In [1]: import numpy as np

In [2]: np.set_printoptions(precision=2, suppress=True, linewidth=140, floatmode="fixed")

In [3]: M = np.array([[1, -4, 16, -64],
   ...:     [1, -3, 9, -27],
   ...:     [1, -2, 4, -8],
   ...:     [1, -1, 1, -1],
   ...:     [1, 0, 0, 0]])

In [4]: hat = M @ np.linalg.solve(M.T @ M, M.T)

In [5]: round(float(np.trace(hat)), 2)
Out[5]: 4.0

In [6]: np.round(np.linalg.eigvalsh(hat), 2) + 0
Out[6]: array([0.00, 1.00, 1.00, 1.00, 1.00])

In [7]: np.round((np.eye(5) - hat) @ M, 2) + 0
Out[7]: 
array([[0.00, 0.00, 0.00, 0.00],
       [0.00, 0.00, 0.00, 0.00],
       [0.00, 0.00, 0.00, 0.00],
       [0.00, 0.00, 0.00, 0.00],
       [0.00, 0.00, 0.00, 0.00]])

In [8]: np.allclose(hat @ hat, hat)
Out[8]: True

In [9]: rng = np.random.default_rng(7455)

In [10]: lab = rng.permutation(4)

In [11]: out = M[:, lab] * rng.choice([-1, 1], 4)

In [12]: out
Out[12]: 
array([[ -4, -16,   1,  64],
       [ -3,  -9,   1,  27],
       [ -2,  -4,   1,   8],
       [ -1,  -1,   1,   1],
       [  0,   0,   1,   0]])

In [13]: U, _, VT = np.linalg.svd(M.T @ out)

In [14]: np.round(np.linalg.lstsq(M, out)[0], 2) + 0
Out[14]: 
array([[ 0.00,  0.00,  1.00,  0.00],
       [ 1.00,  0.00,  0.00,  0.00],
       [ 0.00, -1.00,  0.00,  0.00],
       [ 0.00,  0.00,  0.00, -1.00]])

In [15]: feats = np.array([[0, 0, 0, 1, 0, 0, 0, 0],
    ...:     [0, 0, 1, 0, 0, 0, 0, 0],
    ...:     [0, 1, 0, 0, 0, 0, 0, 0],
    ...:     [1, 0, 0, 0, 0, 0, 0, 0],
    ...:     [0, 0, 0, 0, 0, 0, 1, 0],
    ...:     [0, 0, 0, 0, 1, 0, 0, 0],
    ...:     [0, 0, 0, 0, 0, 0, 0, 1],
    ...:     [0, 0, 0, 0, 0, 1, 0, 0]])

In [16]: feats
Out[16]: 
array([[0, 0, 0, 1, 0, 0, 0, 0],
       [0, 0, 1, 0, 0, 0, 0, 0],
       [0, 1, 0, 0, 0, 0, 0, 0],
       [1, 0, 0, 0, 0, 0, 0, 0],
       [0, 0, 0, 0, 0, 0, 1, 0],
       [0, 0, 0, 0, 1, 0, 0, 0],
       [0, 0, 0, 0, 0, 0, 0, 1],
       [0, 0, 0, 0, 0, 1, 0, 0]])

In [17]: np.flatnonzero(np.linalg.matrix_power((feats != 0) + (feats.T != 0) + np.eye(8), 8)[5])
Out[17]: array([4, 5, 6, 7])

In [18]: (np.linalg.matrix_power((feats != 0) + (feats.T != 0) + np.eye(8), 8) > 0).astype(int)
Out[18]: 
array([[1, 0, 0, 1, 0, 0, 0, 0],
       [0, 1, 1, 0, 0, 0, 0, 0],
       [0, 1, 1, 0, 0, 0, 0, 0],
       [1, 0, 0, 1, 0, 0, 0, 0],
       [0, 0, 0, 0, 1, 1, 1, 1],
       [0, 0, 0, 0, 1, 1, 1, 1],
       [0, 0, 0, 0, 1, 1, 1, 1],
       [0, 0, 0, 0, 1, 1, 1, 1]])

In [19]: (feats != 0).astype(int)
Out[19]: 
array([[0, 0, 0, 1, 0, 0, 0, 0],
       [0, 0, 1, 0, 0, 0, 0, 0],
       [0, 1, 0, 0, 0, 0, 0, 0],
       [1, 0, 0, 0, 0, 0, 0, 0],
       [0, 0, 0, 0, 0, 0, 1, 0],
       [0, 0, 0, 0, 1, 0, 0, 0],
       [0, 0, 0, 0, 0, 0, 0, 1],
       [0, 0, 0, 0, 0, 1, 0, 0]])

In [20]: round(float(np.linalg.det(feats)), 2)
Out[20]: -1.0
